$ ipython --no-banner

In [1]: import numpy as np

In [2]: np.set_printoptions(precision=3, suppress=True, linewidth=120, sign=" ")

In [3]: def rd(a):
   ...:     return np.round(a, 3) + 0
   ...: 

In [4]: arr = np.load("block5.npy")

In [5]: print(arr)
[[-0.497 -0.543  0.949 -0.178]
 [-0.5   -0.7    0.9   -0.6  ]
 [-0.7    0.4    0.3    0.   ]
 [-0.5    0.6   -0.8   -0.4  ]
 [ 0.5    0.7    0.5   -0.2  ]
 [-0.6   -0.4   -0.3   -0.8  ]
 [-1.     1.8   -1.4    0.   ]
 [-1.5    1.4    0.1   -1.8  ]
 [ 0.7    0.8    2.1    0.5  ]]

In [6]: G = arr.T @ arr

In [7]: print(rd(np.diag(G)))
[ 5.587  7.795  9.161  4.722]

In [8]: print(np.allclose(G, G.T))
True

In [9]: K = 3 * np.eye(7) + np.ones((7, 7))

In [10]: print(K)
[[ 4.  1.  1.  1.  1.  1.  1.]
 [ 1.  4.  1.  1.  1.  1.  1.]
 [ 1.  1.  4.  1.  1.  1.  1.]
 [ 1.  1.  1.  4.  1.  1.  1.]
 [ 1.  1.  1.  1.  4.  1.  1.]
 [ 1.  1.  1.  1.  1.  4.  1.]
 [ 1.  1.  1.  1.  1.  1.  4.]]

In [11]: w1 = np.array([[2, -2, 0, 1, -1],
    ...:     [0, -2, -2, 0, 0],
    ...:     [-1, 1, 2, -2, 1],
    ...:     [0, 1, 1, -1, 0],
    ...:     [-1, 0, -2, 2, 1],
    ...:     [2, 1, 2, 0, -2],
    ...:     [-1, 0, -2, 2, -1]])

In [12]: beta = np.array([1, 2, 4, 3, 0])

In [13]: hid = np.maximum(K @ w1 + beta, 0)

In [14]: print((hid > 0).astype(int))
[[ 1  0  1  1  0]
 [ 1  0  0  1  0]
 [ 0  1  1  0  1]
 [ 1  1  1  1  0]
 [ 0  1  0  1  1]
 [ 1  1  1  1  0]
 [ 0  1  0  1  0]]

In [15]: print(hid)
[[  8.   0.   3.   8.   0.]
 [  2.   0.   0.   5.   0.]
 [  0.   4.   9.   0.   1.]
 [  2.   4.   6.   2.   0.]
 [  0.   1.   0.  11.   1.]
 [  8.   4.   9.   5.   0.]
 [  0.   1.   0.  11.   0.]]

In [16]: print(np.linalg.matrix_rank(hid))
5

In [17]: W2 = np.array([[1, 3, 2], [4, 1, 1], [0, 0, 2], [1, 4, 4], [2, 4, 1]])

In [18]: print((hid @ W2).round(6).argmax(axis=1))
[ 1  1  2  2  1  2  1]

In [19]: W2 = np.array([[0.4, -0.8, -0.3, 0.2, 0.8, 0.0, 0.2],
    ...:     [0.9, 1.2, -2.0, -0.8, 0.8, 0.1, 0.7],
    ...:     [3.6, 0.1, 0.8, 1.5, 1.3, -0.2, 0.8],
    ...:     [-0.3, -2.0, 2.3, -0.4, -0.5, -1.4, -1.1]])

In [20]: rng = np.random.default_rng(2955)

In [21]: A = np.array([[-7, -7, 1, 2],
    ...:     [6, 8, 4, -6],
    ...:     [8, 1, 6, -7],
    ...:     [-7, -2, 4, 7],
    ...:     [-2, 1, 8, -2],
    ...:     [-4, 0, -7, 4],
    ...:     [-6, 7, -1, -9],
    ...:     [7, -8, 9, 0],
    ...:     [7, -5, 4, 0],
    ...:     [-6, -7, 2, 3],
    ...:     [5, 9, 1, -4],
    ...:     [9, 4, -2, 5],
    ...:     [-7, 3, 4, 8],
    ...:     [3, 5, -7, 3],
    ...:     [-1, -8, -3, 0]]) @ W2 + 0.1 * rng.normal(size=(15, 7))

In [22]: print(rd(A))
[[ -6.147  -6.881  21.52    4.935 -11.001  -3.8    -7.577]
 [ 25.827  17.311 -28.407   3.098  19.263   8.474  16.587]
 [ 27.651   9.55  -15.747  12.591  18.459   8.68   14.836]
 [  7.617 -10.344  25.419   3.351  -5.427 -10.874  -7.332]
 [ 29.499   7.571   0.433  11.606  10.728   1.387   8.93 ]
 [-28.068  -5.36    4.849 -12.915 -14.322  -4.118 -10.753]
 [  3.017  30.968 -33.614  -4.676   3.966  13.641  12.866]
 [ 27.715 -14.194  21.136  21.426  10.914  -2.531   3.149]
 [ 12.677 -11.298  11.053  11.247   6.72   -1.169   1.108]
 [ -2.433  -9.514  24.159   6.168  -9.386  -5.227  -7.777]
 [ 14.92   14.805 -27.95   -3.117  14.567   6.206  12.479]
 [ -1.28  -12.742  -0.774  -6.558   5.283  -6.168  -2.501]
 [ 11.793  -6.412  17.86   -0.958  -1.864 -11.756  -4.744]
 [-20.413  -3.236  -9.796 -15.31   -4.299  -2.218  -4.849]
 [-18.282  -9.228  13.912   1.656 -11.316  -0.147  -8.366]]

In [23]: hat = A @ np.linalg.solve(A.T @ A, A.T)

In [24]: print(rd(np.linalg.eigvalsh(hat)))
[ 0.  0.  0.  0.  0.  0.  0.  0.  1.  1.  1.  1.  1.  1.  1.]

In [25]: D = np.linalg.norm(A[:, None] - A[None], axis=-1)

In [26]: print(D.mean(axis=1).argmax())
6

In [27]: print(D.shape)
(15, 15)

In [28]: print(np.linalg.matrix_rank(D ** 2))
9

In [29]: Xc = A - A.mean(axis=0)

In [30]: evecs = np.linalg.svd(Xc)[2][:4]

In [31]: out = Xc - Xc @ evecs.T @ evecs

In [32]: print(rd(np.diag(evecs.T @ evecs)))
[ 0.813  0.821  0.718  0.672  0.427  0.416  0.132]

In [33]: print(rd(np.linalg.norm(out) / np.linalg.norm(Xc)))
0.004

In [34]: u, v = A[13], A[2]

In [35]: print(rd(u @ u))
804.432

In [36]: print(rd(u @ v))
-804.387

In [37]: p = (u @ v) / (u @ u) * u

In [38]: print(rd(np.linalg.norm(u + v) ** 2 + np.linalg.norm(u - v) ** 2))
5405.794

In [39]: print(rd(p))
[ 20.412   3.235   9.796  15.309   4.299   2.218   4.849]

In [40]: print(np.linalg.matrix_rank(np.outer(u, v)))
1

In [41]: print(rd(v - p))
[  7.239   6.314 -25.542  -2.719  14.161   6.462   9.988]

In [42]: Xc = (A - A.mean(axis=0)) / A.std(axis=0)

In [43]: print(rd(Xc.std(axis=0)))
[ 1.  1.  1.  1.  1.  1.  1.]

In [44]: beta = np.linalg.lstsq(np.delete(Xc, 0, axis=1), Xc[:, 0])[0]

In [45]: print(np.abs(beta).argmax())
3

In [46]: print(rd(1 - np.var(Xc[:, 0] - np.delete(Xc, 0, axis=1) @ beta)))
1.0
